$ python3 -q
>>> import numpy as np
>>> np.set_printoptions(precision=2, suppress=True, linewidth=160, sign=" ")
>>> r0 = np.array([8, 7, 8, 7, 2, 2, 4, 3])
>>> rng = np.random.default_rng(100555)
>>> arr = np.outer(rng.normal(size=33), r0) + 0.02 * rng.normal(size=(33, 8))
>>> arr
array([[ 15.56,  13.63,  15.57,  13.63,   3.91,   3.88,   7.8 ,   5.82],
       [ -0.77,  -0.68,  -0.8 ,  -0.64,  -0.2 ,  -0.2 ,  -0.41,  -0.3 ],
       [ -8.76,  -7.67,  -8.76,  -7.66,  -2.21,  -2.2 ,  -4.38,  -3.3 ],
       [-11.13,  -9.73, -11.11,  -9.73,  -2.79,  -2.79,  -5.57,  -4.18],
       [  6.24,   5.47,   6.24,   5.39,   1.58,   1.58,   3.12,   2.32],
       [  2.51,   2.2 ,   2.53,   2.2 ,   0.63,   0.64,   1.26,   0.97],
       [-16.25, -14.28, -16.31, -14.24,  -4.04,  -4.05,  -8.12,  -6.09],
       [  3.05,   2.69,   3.11,   2.67,   0.79,   0.78,   1.54,   1.18],
       [  3.78,   3.31,   3.8 ,   3.31,   0.94,   0.95,   1.89,   1.43],
       [  8.1 ,   7.08,   8.08,   7.05,   2.02,   2.04,   4.06,   3.02],
       [  1.39,   1.18,   1.4 ,   1.2 ,   0.37,   0.36,   0.71,   0.53],
       [  4.47,   3.93,   4.48,   3.9 ,   1.11,   1.1 ,   2.29,   1.66],
       [ -1.92,  -1.68,  -1.89,  -1.69,  -0.45,  -0.5 ,  -0.95,  -0.71],
       [ -7.16,  -6.27,  -7.13,  -6.27,  -1.81,  -1.78,  -3.61,  -2.72],
       [ -9.88,  -8.64,  -9.87,  -8.62,  -2.46,  -2.45,  -4.96,  -3.66],
       [ -2.75,  -2.41,  -2.73,  -2.41,  -0.68,  -0.69,  -1.4 ,  -1.02],
       [-13.55, -11.83, -13.54, -11.79,  -3.33,  -3.36,  -6.73,  -5.07],
       [  7.39,   6.44,   7.32,   6.43,   1.83,   1.8 ,   3.7 ,   2.72],
       [ -2.05,  -1.77,  -2.04,  -1.76,  -0.52,  -0.51,  -1.03,  -0.74],
       [  0.92,   0.81,   0.91,   0.81,   0.23,   0.23,   0.48,   0.37],
       [  4.28,   3.72,   4.27,   3.71,   1.05,   1.06,   2.17,   1.59],
       [ -5.78,  -5.07,  -5.79,  -5.05,  -1.45,  -1.43,  -2.89,  -2.17],
       [ -3.06,  -2.73,  -3.1 ,  -2.71,  -0.78,  -0.79,  -1.55,  -1.14],
       [  3.92,   3.43,   3.87,   3.39,   0.95,   0.97,   1.91,   1.49],
       [ -1.61,  -1.39,  -1.6 ,  -1.44,  -0.38,  -0.39,  -0.84,  -0.59],
       [ -7.17,  -6.3 ,  -7.18,  -6.25,  -1.8 ,  -1.81,  -3.56,  -2.67],
       [ 13.18,  11.54,  13.17,  11.52,   3.3 ,   3.32,   6.59,   4.97],
       [ -1.66,  -1.46,  -1.67,  -1.44,  -0.39,  -0.43,  -0.79,  -0.63],
       [ -0.4 ,  -0.35,  -0.36,  -0.3 ,  -0.1 ,  -0.09,  -0.18,  -0.09],
       [ -8.17,  -7.15,  -8.15,  -7.13,  -2.05,  -2.05,  -4.1 ,  -3.07],
       [  9.29,   8.13,   9.29,   8.14,   2.31,   2.34,   4.61,   3.49],
       [  5.93,   5.17,   5.87,   5.19,   1.49,   1.44,   2.94,   2.21],
       [  7.48,   6.54,   7.49,   6.53,   1.86,   1.89,   3.75,   2.82]])
>>> d = np.linalg.norm(arr[:, None] - arr[None], axis=-1)
>>> d.shape
(33, 33)
>>> d[31].round(6).argsort(kind="stable")[:4]
array([ 31,   4,  11,  17])
>>> d[:5, :5]
array([[  0.  ,  32.88,  48.96,  53.7 ,  18.79],
       [ 32.88,   0.  ,  16.08,  20.82,  14.09],
       [ 48.96,  16.08,   0.  ,   4.74,  30.17],
       [ 53.7 ,  20.82,   4.74,   0.  ,  34.91],
       [ 18.79,  14.09,  30.17,  34.91,   0.  ]])
>>> d.mean(axis=1).argmax()
np.int64(6)
>>> (d + 1e9 * np.eye(33)).round(6).argmin(axis=1)
array([ 26,  28,  29,  14,  31,   7,  16,   5,  23,  32,  19,  20,  18,  25,   2,  22,   3,  32,  12,  10,  11,  13,  15,   8,  27,  13,   0,  24,   1,   2,
         9,   4,  17])
>>> np.flatnonzero(d[31] < d.mean() / 2)
array([  4,   5,   7,   8,   9,  11,  17,  20,  23,  30,  31,  32])
>>> labels = arr[:, 6] > np.median(arr[:, 6])
>>> r0 = arr[labels].mean(axis=0) - arr[~labels].mean(axis=0)
>>> (((arr - arr.mean(axis=0)) @ r0 > 0) == labels).mean()
np.float64(1.0)
>>> labels.astype(int)
array([ 1,  0,  0,  0,  1,  1,  0,  1,  1,  1,  1,  1,  0,  0,  0,  0,  0,  1,  0,  1,  1,  0,  0,  1,  0,  0,  1,  0,  0,  0,  1,  1,  1])
>>> r0
array([ 12.1 ,  10.59,  12.09,  10.56,   3.02,   3.02,   6.05,   4.53])
>>> left, s, Vt = np.linalg.svd(arr)
>>> s
array([ 85.76,   0.15,   0.13,   0.12,   0.1 ,   0.09,   0.07,   0.07])
>>> np.argmax(s[:-1] / (s[1:] + 1e-6)) + 1
np.int64(1)
>>> B = left[:, :1] @ np.diag(s[:1]) @ Vt[:1]
>>> np.linalg.matrix_rank(arr, rtol=0.05)
np.int64(1)
>>> np.linalg.matrix_rank(B)
np.int64(1)
>>> round(float(np.abs(arr - B).max()), 2)
0.05
>>> Xs = arr - arr.mean(axis=0)
>>> vecs = np.linalg.svd(Xs)[2][:1]
>>> B = Xs - Xs @ vecs.T @ vecs
>>> B.std(axis=0)
array([ 0.02,  0.01,  0.02,  0.02,  0.02,  0.02,  0.02,  0.02])
>>> (Xs @ vecs.T).std(axis=0)
array([ 14.93])
>>> np.linalg.norm(B, axis=1).round(6).argmax()
np.int64(17)
>>> np.cov(Xs @ vecs.T, rowvar=False)
array( 229.77)
>>> round(float(np.linalg.norm(B) / np.linalg.norm(Xs)), 2)
0.0
>>> Xs = arr - arr.mean(axis=1)
Traceback (most recent call last):
  File "<python-input-33>", line 1, in <module>
    Xs = arr - arr.mean(axis=1)
         ~~~~^~~~~~~~~~~~~~~~~~
ValueError: operands could not be broadcast together with shapes (33,8) (33,) 
>>> Xs = arr - arr.mean(axis=0)
>>> left, s, Vt = np.linalg.svd(Xs, full_matrices=False)
>>> np.round(Xs.mean(axis=0), 2) + 0
array([ 0.,  0.,  0.,  0.,  0.,  0.,  0.,  0.])
>>> np.searchsorted(np.cumsum(s ** 2) / (s ** 2).sum(), 0.9) + 1
np.int64(1)
>>> np.round((s ** 2).sum() ** 2 / (s ** 4).sum(), 2)
np.float64(1.0)
>>> B = np.array([[-1, 0, 1, 0, 2, -1, -2, -2],
...     [-1, 0, -1, 1, 1, 0, -1, -1],
...     [2, -2, 2, -2, -2, -2, 0, 2],
...     [2, 2, 2, -1, 1, 0, 0, 2],
...     [-2, -1, 1, 2, -1, 0, -1, 0],
...     [1, 0, 1, 2, 2, 1, -2, 2],
...     [-1, 1, 1, -2, 1, 1, 2, 2],
...     [-1, 1, -1, 2, 1, -2, 1, -2]])
>>> A = B + B.T
>>> A
array([[-2, -1,  3,  2,  0,  0, -3, -3],
       [-1,  0, -3,  3,  0,  0,  0,  0],
       [ 3, -3,  4,  0, -1, -1,  1,  1],
       [ 2,  3,  0, -2,  3,  2, -2,  4],
       [ 0,  0, -1,  3, -2,  2,  0,  1],
       [ 0,  0, -1,  2,  2,  2, -1,  0],
       [-3,  0,  1, -2,  0, -1,  4,  3],
       [-3,  0,  1,  4,  1,  0,  3, -4]])
>>> B = A / np.linalg.norm(A, axis=1, keepdims=True)
>>> cov = B @ B.T
>>> np.linalg.norm(B, axis=1)
array([ 1.,  1.,  1.,  1.,  1.,  1.,  1.,  1.])
>>> (np.abs(cov) > 0.9).astype(int)
array([[ 1,  0,  0,  0,  0,  0,  0,  0],
       [ 0,  1,  0,  0,  0,  0,  0,  0],
       [ 0,  0,  1,  0,  0,  0,  0,  0],
       [ 0,  0,  0,  1,  0,  0,  0,  0],
       [ 0,  0,  0,  0,  1,  0,  0,  0],
       [ 0,  0,  0,  0,  0,  1,  0,  0],
       [ 0,  0,  0,  0,  0,  0,  1,  0],
       [ 0,  0,  0,  0,  0,  0,  0,  1]])
>>> cov.round(2) + 0
array([[ 1.  , -0.04,  0.08, -0.4 ,  0.  ,  0.18, -0.42,  0.46],
       [-0.04,  1.  , -0.56, -0.26,  0.63,  0.55, -0.22,  0.38],
       [ 0.08, -0.56,  1.  , -0.14, -0.11, -0.39,  0.08, -0.16],
       [-0.4 , -0.26, -0.14,  1.  , -0.13,  0.3 ,  0.  , -0.65],
       [ 0.  ,  0.63, -0.11, -0.13,  1.  ,  0.43, -0.22,  0.16],
       [ 0.18,  0.55, -0.39,  0.3 ,  0.43,  1.  , -0.46,  0.22],
       [-0.42, -0.22,  0.08,  0.  , -0.22, -0.46,  1.  ,  0.04],
       [ 0.46,  0.38, -0.16, -0.65,  0.16,  0.22,  0.04,  1.  ]])
>>> np.degrees(np.arccos(np.clip(cov[0, 4], -1, 1)))
np.float64(90.0)
>>> cov[0].round(2) + 0
array([ 1.  , -0.04,  0.08, -0.4 ,  0.  ,  0.18, -0.42,  0.46])
>>> w, vecs = np.linalg.eigh(A)
>>> vec = np.array([3, -3, 2, 1, -1, 3, -1, 0])
>>> vec @ A @ vec
np.int64(110)
>>> np.abs(A).sum(axis=1).max(), np.round(np.abs(w).max(), 2)
(np.int64(18), np.float64(9.98))
>>> np.linalg.eigvalsh(A[1:, 1:])
array([-8.85, -4.43, -2.02,  1.  ,  3.92,  4.61,  7.77])
>>> np.round(vec @ A @ vec / (vec @ vec), 2), np.round(w[0], 2), round(w[-1], 2)
(np.float64(3.24), np.float64(-9.98), np.float64(7.77))
>>> [round(float(np.linalg.det(A[:i, :i])), 2) + 0 for i in range(1, 9)]
[-2.0, -1.0, 32.0, 185.0, -540.0, -1337.0, -5862.0, 83328.0]
>>> try:
...     np.linalg.cholesky(A)
... except np.linalg.LinAlgError as e:
...     print(e)
... 
Matrix is not positive definite
>>> np.all(np.linalg.eigvalsh(A) > 0)
np.False_
>>> E = np.array([[0.0, 0.91, -0.21, 0.49, 0.42],
...     [0.0, -0.91, 0.21, -0.49, -0.42],
...     [0.0, -1.17, 0.27, -0.63, -0.54],
...     [0.0, -2.08, 0.48, -1.12, -0.96],
...     [0.0, 0.0, 0.0, 0.0, 0.0],
...     [0.0, 0.91, -0.21, 0.49, 0.42],
...     [0.0, 2.34, -0.54, 1.26, 1.08],
...     [0.0, 0.52, -0.12, 0.28, 0.24],
...     [0.0, -0.13, 0.03, -0.07, -0.06],
...     [0.0, -0.13, 0.03, -0.07, -0.06]])
>>> E
array([[ 0.  ,  0.91, -0.21,  0.49,  0.42],
       [ 0.  , -0.91,  0.21, -0.49, -0.42],
       [ 0.  , -1.17,  0.27, -0.63, -0.54],
       [ 0.  , -2.08,  0.48, -1.12, -0.96],
       [ 0.  ,  0.  ,  0.  ,  0.  ,  0.  ],
       [ 0.  ,  0.91, -0.21,  0.49,  0.42],
       [ 0.  ,  2.34, -0.54,  1.26,  1.08],
       [ 0.  ,  0.52, -0.12,  0.28,  0.24],
       [ 0.  , -0.13,  0.03, -0.07, -0.06],
       [ 0.  , -0.13,  0.03, -0.07, -0.06]])
>>> # rows 0 and 5 are equal
>>> left, s, Vt = np.linalg.svd(E)
>>> vecs = Vt[:(s > 1e-8).sum()]
>>> vec = E[9] + 5 * E[7] + rng.integers(2) * np.eye(5)[2]
>>> vec
array([ 0.  ,  2.47, -0.57,  1.33,  1.14])
>>> np.round(np.linalg.norm(vec - vecs.T @ vecs @ vec), 2)
np.float64(0.0)
>>> np.linalg.matrix_rank(np.vstack([E, vec]))
np.int64(1)
>>> vecs.T @ vecs
array([[ 0.  ,  0.  ,  0.  ,  0.  ,  0.  ],
       [ 0.  ,  0.64, -0.15,  0.35,  0.3 ],
       [ 0.  , -0.15,  0.03, -0.08, -0.07],
       [ 0.  ,  0.35, -0.08,  0.19,  0.16],
       [ 0.  ,  0.3 , -0.07,  0.16,  0.14]])
>>> cent = np.array([[-0.1, -0.1, 1.6, -0.5, 1.2, 0.0, -0.4],
...     [-1.4, 0.3, 0.6, 0.5, 0.1, -1.3, -0.3],
...     [0.0, -1.0, -2.1, 0.8, -1.5, -0.5, 0.4],
...     [-1.6, 1.9, 0.0, -0.5, 2.5, -1.5, 1.1]])
>>> feats = np.array([[0, -3, -3, -3],
...     [0, 0, -3, 1],
...     [1, 1, 2, -2],
...     [3, -1, 0, 0],
...     [2, -2, -1, 3],
...     [0, 1, 3, 1],
...     [1, -2, 2, 0],
...     [-3, 0, 2, 0],
...     [2, -3, -3, 2],
...     [0, -2, 3, -1],
...     [3, 2, -3, -3],
...     [-3, -2, 0, -1],
...     [3, 3, -2, 1],
...     [-2, -1, 3, 3],
...     [0, 0, -2, -2]]) @ cent + 0.1 * rng.normal(size=(15, 7))
>>> feats.round(2) + 0
array([[ 8.87, -3.54,  4.44, -2.51, -3.43,  9.83, -3.62],
       [-1.64,  4.83,  6.19, -2.83,  6.91,  0.  , -0.06],
       [ 1.66, -5.58, -1.87,  2.55, -6.7 ,  0.59, -1.94],
       [ 0.99, -0.74,  4.04, -2.06,  3.43,  1.33, -0.8 ],
       [-2.27,  5.82,  4.02, -4.31, 11.29, -1.39,  2.61],
       [-2.92, -0.68, -5.77,  2.34, -1.92, -4.29,  1.92],
       [ 2.86, -2.68, -3.78,  0.13, -2.11,  1.65,  0.78],
       [ 0.42, -1.68, -9.09,  3.05, -6.64, -1.21,  1.96],
       [ 0.81,  5.61,  7.81, -6.  , 11.67,  2.38,  1.25],
       [ 4.39, -5.43, -7.56,  1.8 , -7.3 ,  2.8 ,  0.79],
       [ 1.74, -2.31, 12.45, -1.41,  0.77,  3.43, -6.33],
       [ 4.82, -2.29, -6.03,  1.26, -6.27,  4.13,  0.55],
       [-6.05,  4.65, 10.82, -2.09,  9.43, -4.35, -1.65],
       [-3.22,  2.52, -9.99,  1.34,  0.5 , -4.63,  5.48],
       [ 3.11, -1.73,  4.16, -0.63, -2.01,  3.85, -2.73]])
>>> cent = feats[[0, 7]].astype(float)
>>> for _ in range(7):
...     labels = np.linalg.norm(feats[:, None] - cent, axis=-1).argmin(axis=1)
...     cent = np.array([feats[labels == j].mean(axis=0) for j in range(2)])
... 
>>> labels
array([ 0,  0,  1,  0,  0,  1,  1,  1,  0,  1,  0,  1,  0,  1,  0])
>>> cent[1] - cent[0]
array([  0.45,  -3.83, -13.04,   4.51,  -9.11,  -2.02,   2.78])
